% ipython --no-banner

In [1]: import numpy as np

In [2]: np.set_printoptions(precision=2, suppress=True, linewidth=120)

In [3]: K = np.load("w.npy")

In [4]: print(K)
[[ 1 -1 -2  3  2  1]
 [ 0 -1 -3 -3  3 -2]
 [ 0  0  0  1  3  3]
 [ 0  0  0 -1 -3 -2]
 [ 0  0  0  0 -3 -1]
 [ 0  0  0  0  0  2]]

In [5]: # triangular

In [6]: print(np.linalg.norm(K, axis=1).argmax())
1

In [7]: print(round(float(np.linalg.norm(K, 2)), 2))
7.29

In [8]: print(np.round(np.linalg.norm(K[1] - K[4]), 2))
7.48

In [9]: print(round(np.linalg.norm(K) ** 2 / np.linalg.norm(K, 2) ** 2, 2))
1.86

In [10]: print(K[1] @ K[4])
-7

In [11]: print(round(float(np.linalg.norm(K, "nuc")), 2))
17.93

In [12]: A2 = np.array([[0, 3, 4], [5, 3, 1], [0, 2, 1], [2, 5, 1], [3, 4, 3], [4, 2, 3]])

In [13]: print(A2.T @ K.T)
[[ 11 -10  23 -19 -13   8]
 [ 21 -16  23 -21 -14   4]
 [ 13  -4  19 -16 -12   6]]

In [14]: print(np.einsum("ij,ij->i", K, K))
[20 32 19 14 10  4]

In [15]: print(np.unique(K.round(6), axis=0).shape)
(6, 6)

In [16]: print(np.linalg.lstsq(K[:-1].T, K[-1])[2])
5

In [17]: print(round(float(np.trace(np.linalg.pinv(K) @ K)), 2))
5.0

In [18]: left, s, VT = np.linalg.svd(K)

In [19]: evecs = VT[:(s > 1e-8).sum()]

In [20]: rng = np.random.default_rng(14)

In [21]: vec = K[0] + -1 * K[3] + rng.integers(2) * np.eye(6)[1]

In [22]: print(vec)
[ 1. -1. -2.  4.  5.  3.]

In [23]: print(np.diag(evecs.T @ evecs))
[0.91 0.18 0.91 1.   1.   1.  ]

In [24]: print(round(np.linalg.norm(vec - evecs.T @ evecs @ vec), 2))
0.0

In [25]: W1 = np.array([[1, -5, 1, -4, -5, 4],
    ...:     [-2, 1, 5, 1, -2, -3],
    ...:     [3, -2, -5, -2, -4, 3],
    ...:     [-4, 1, 0, -3, -5, -1],
    ...:     [4, 3, 1, 2, 1, 4],
    ...:     [-1, -2, -3, -4, 4, 5]])

In [26]: coef = np.array([0, 2, 1, 3, 1, 2])

In [27]: H = np.maximum(K @ W1 + coef, 0)

In [28]: print((H > 0).astype(int))
[[0 1 1 0 0 1]
 [1 1 1 1 1 1]
 [1 1 0 0 1 1]
 [0 0 1 1 0 0]
 [0 0 1 1 0 0]
 [0 0 0 0 1 1]]

In [29]: print(np.linalg.matrix_rank(H))
6

In [30]: print(H)
[[ 0  7  6  0  0 13]
 [19 17 20 31 25  1]
 [ 5  6  0  0 11 28]
 [ 0  0  4  8  0  0]
 [ 0  0  1  1  0  0]
 [ 0  0  0  0  9 12]]

In [31]: print((H > 0).mean(axis=0))
[0.33 0.5  0.67 0.5  0.5  0.67]

In [32]: cent = np.array([[-4, -2, -5],
    ...:     [2, 0, -4],
    ...:     [2, -4, -3],
    ...:     [-5, -3, -5],
    ...:     [2, 0, -5],
    ...:     [-3, 3, 5]])

In [33]: print(H @ cent)
[[ -13   15   19]
 [-110 -208 -498]
 [ -70   74   36]
 [ -32  -40  -52]
 [  -3   -7   -8]
 [ -18   36   15]]

In [34]: arr = np.load("layer15.npy")

In [35]: print(arr)
[[-2.  6.]
 [ 6. 33.]]

In [36]: z = rng.permutation(2)

In [37]: print(z)
[1 0]

In [38]: A2 = arr[z][:, z]

In [39]: print(np.sort(np.abs(np.linalg.eigvals(A2))))
[ 3. 34.]

In [40]: print(A2)
[[33.  6.]
 [ 6. -2.]]

In [41]: print(np.allclose(A2, arr))
False

In [42]: print(np.all(np.linalg.eigvalsh(arr) > 0))
False

In [43]: print(round(np.linalg.eigvalsh(arr).min(), 2))
-3.0

In [44]: print([round(float(np.linalg.det(arr[:i, :i])), 2) + 0 for i in range(1, 3)])
[-2.0, -102.0]

In [45]: ev, evecs = np.linalg.eigh(arr)

In [46]: print(np.round(evecs.T @ arr @ evecs, 2) + 0)
[[-3.  0.]
 [ 0. 34.]]

In [47]: print(np.abs(evecs[:, -1]).round(6).argmax())
1

In [48]: print(evecs @ np.diag(ev) @ evecs.T)
[[-2.  6.]
 [ 6. 33.]]

In [49]: print(np.linalg.eigvalsh(arr @ arr))
[   9. 1156.]

In [50]: print(ev.sum(), np.trace(arr))
31.0 31.0

In [51]: print(np.round(evecs.T @ evecs, 2) + 0)
[[1. 0.]
 [0. 1.]]

In [52]: r0, r1 = arr[1], arr[0]

In [53]: print(r0 @ r0)
1125.0

In [54]: p = (r0 @ r1) / (r0 @ r0) * r0

In [55]: print(np.linalg.matrix_rank(np.outer(r0, r1)))
1

In [56]: print(r1 - p)
[-2.99  0.54]

In [57]: print(round(float((r1 - p) @ r0), 2))
0.0

In [58]: print(round(float(np.linalg.norm(r0 + r1) ** 2 + np.linalg.norm(r0 - r1) ** 2), 2))
2330.0

In [59]: data = np.array([[3.57, -1.96, 1.19],
    ...:     [-3.81, 2.97, 0.24],
    ...:     [8.99, -4.02, 1.18],
    ...:     [-4.17, 0.74, 1.01],
    ...:     [-4.35, 32.13, -0.26],
    ...:     [3.6, -24.83, 0.88],
    ...:     [-7.55, -25.29, 0.15],
    ...:     [0.97, 14.94, 1.44],
    ...:     [-2.38, -17.45, 0.81],
    ...:     [-4.61, -11.13, -0.15],
    ...:     [1.77, 16.19, -0.31],
    ...:     [0.27, 13.13, -0.72],
    ...:     [3.34, -29.48, 0.28],
    ...:     [-0.5, 3.72, -1.1],
    ...:     [-1.83, -15.04, 0.19]])

In [60]: Xs = data - data.mean(axis=0)

In [61]: evecs = np.linalg.svd(Xs)[2][:2]

In [62]: A2 = Xs - Xs @ evecs.T @ evecs

In [63]: print(round(float(np.linalg.norm(A2) / np.linalg.norm(Xs)), 2))
0.04

In [64]: print(np.round(np.diag(evecs.T @ evecs), 2) + 0)
[1. 1. 0.]

In [65]: print(np.linalg.norm(A2, axis=1).round(6).argmax())
13

In [66]: vec = np.array([1, 2, 0])

In [67]: a = np.maximum(data @ vec, 0)

In [68]: print(data.T @ a)
[-166.12 3315.36   -6.84]

In [69]: print(np.flatnonzero(a > 1e-9))
[ 1  2  4  7 10 11 13]

In [70]: print(np.tanh(data @ vec))
[-0.34  0.97  0.74 -0.99  1.   -1.   -1.    1.   -1.   -1.    1.    1.   -1.    1.   -1.  ]

In [71]: print(np.maximum(data @ (3 * vec), 0))
[  0.     6.39   2.85   0.   179.73   0.     0.    92.55   0.     0.   102.45  79.59   0.    20.82   0.  ]

In [72]: r0 = np.array([1, 0, 2])

In [73]: print(np.convolve(data[0], r0))
[ 3.57 -1.96  8.33 -3.92  2.38]

In [74]: print(np.cross(data[0, :3], data[9, :3]))
[ 13.54  -4.95 -48.77]

In [75]: O, evecs = np.linalg.qr(data[:, :1])[0], np.linalg.qr(data[:, 1:])[0]

In [76]: s = np.linalg.svd(O.T @ evecs, compute_uv=False)

In [77]: print(s)
[0.28]

In [78]: print((s > 0.9).sum())
0

In [79]: cent = data[[13, 9]].astype(float)

In [80]: for _ in range(5):
    ...:     z = np.linalg.norm(data[:, None] - cent, axis=-1).argmin(axis=1)
    ...:     cent = np.array([data[z == j].mean(axis=0) for j in range(2)])
    ...: 

In [81]: print(z)
[0 0 0 0 0 1 1 0 1 1 0 0 1 0 1]

In [82]: print(cent[1] - cent[0])
[ -1.88 -29.19   0.06]

In [83]: print(cent)
[[  0.3    8.65   0.3 ]
 [ -1.57 -20.54   0.36]]

In [84]: print(np.bincount(z))
[9 6]

In [85]: W0 = np.loadtxt("sample2.csv", delimiter=",")

In [86]: print(W0)
[[ -9.16  -8.5    0.56  18.2   10.04]
 [-10.72 -11.1    1.24  17.44  10.06]
 [ -9.51  -8.11  -2.25  21.37   7.48]
 [ -9.94  -8.58   0.04  21.37   8.73]
 [ -9.41  -9.91   0.56  19.34   9.56]
 [-10.39  -9.84  -2.08  20.13  10.18]
 [ -9.46 -10.35   0.9   21.03   9.65]
 [ -9.17 -11.53  -0.11  20.74   9.44]
 [-11.6  -10.38  -0.06  21.39   8.82]
 [-10.47  -9.59   0.36  19.8   10.57]
 [ -9.77 -10.09  -0.2   19.22  10.12]
 [ -9.74  -9.76  -0.76  19.68  10.34]
 [-10.11  -9.17  -0.94  19.82   9.79]]

In [87]: Xs = (W0 - W0.mean(axis=0)) / W0.std(axis=0)

In [88]: print(Xs.std(axis=0))
[1. 1. 1. 1. 1.]

In [89]: coef = np.linalg.lstsq(np.delete(Xs, 4, axis=1), Xs[:, 4])[0]

In [90]: print(coef.round(2) + 0)
[-0.02 -0.27  0.   -0.6 ]

In [91]: Xs = W0 - W0.mean(axis=0)

In [92]: evecs = np.linalg.svd(Xs)[2][:1]

In [93]: A2 = Xs - Xs @ evecs.T @ evecs

In [94]: print(A2.std(axis=0))
[0.67 0.81 0.68 0.61 0.51]

In [95]: print(np.linalg.norm(A2, axis=1).round(6).argmax())
8

In [96]: print(np.round(np.diag(evecs.T @ evecs), 2) + 0)
[0.   0.11 0.25 0.46 0.17]

In [97]: feats = np.array([[2, -2, -1, -2, 2, 3],
    ...:     [-2, -1, 1, 0, -2, -3],
    ...:     [0, -2, 0, 2, 0, 0],
    ...:     [1, 1, 1, 0, 0, -3],
    ...:     [-2, -2, 1, -2, 0, -3],
    ...:     [-2, -1, 2, -2, 2, -6]])

In [98]: print(feats)
[[ 2 -2 -1 -2  2  3]
 [-2 -1  1  0 -2 -3]
 [ 0 -2  0  2  0  0]
 [ 1  1  1  0  0 -3]
 [-2 -2  1 -2  0 -3]
 [-2 -1  2 -2  2 -6]]

In [99]: # looks like rank 5

In [100]: left, s, VT = np.linalg.svd(feats)

In [101]: print(np.argmax(s[:-1] / (s[1:] + 1e-6)) + 1)
5

In [102]: A2 = left[:, :5] @ np.diag(s[:5]) @ VT[:5]

In [103]: print(A2.round(2) + 0)
[[ 2. -2. -1. -2.  2.  3.]
 [-2. -1.  1.  0. -2. -3.]
 [ 0. -2.  0.  2.  0.  0.]
 [ 1.  1.  1.  0.  0. -3.]
 [-2. -2.  1. -2.  0. -3.]
 [-2. -1.  2. -2.  2. -6.]]

In [104]: print(np.linalg.matrix_rank(A2))
5

In [105]: print(np.round(np.linalg.norm(feats - A2) / np.linalg.norm(feats), 2))
0.0

In [106]: print(np.linalg.matrix_rank(feats, rtol=0.05))
5

In [107]: print(np.linalg.lstsq(feats[:-1].T, feats[-1])[2])
5

In [108]: print(round(np.trace(np.linalg.pinv(feats) @ feats), 2))
5.0

In [109]: print(np.abs(np.diag(np.linalg.qr(feats)[1])) > 1e-9)
[ True  True  True  True  True False]

In [110]: print(np.round(feats @ np.linalg.pinv(feats) @ feats, 2) + 0)
[[ 2. -2. -1. -2.  2.  3.]
 [-2. -1.  1.  0. -2. -3.]
 [ 0. -2.  0.  2.  0.  0.]
 [ 1.  1.  1.  0.  0. -3.]
 [-2. -2.  1. -2.  0. -3.]
 [-2. -1.  2. -2.  2. -6.]]
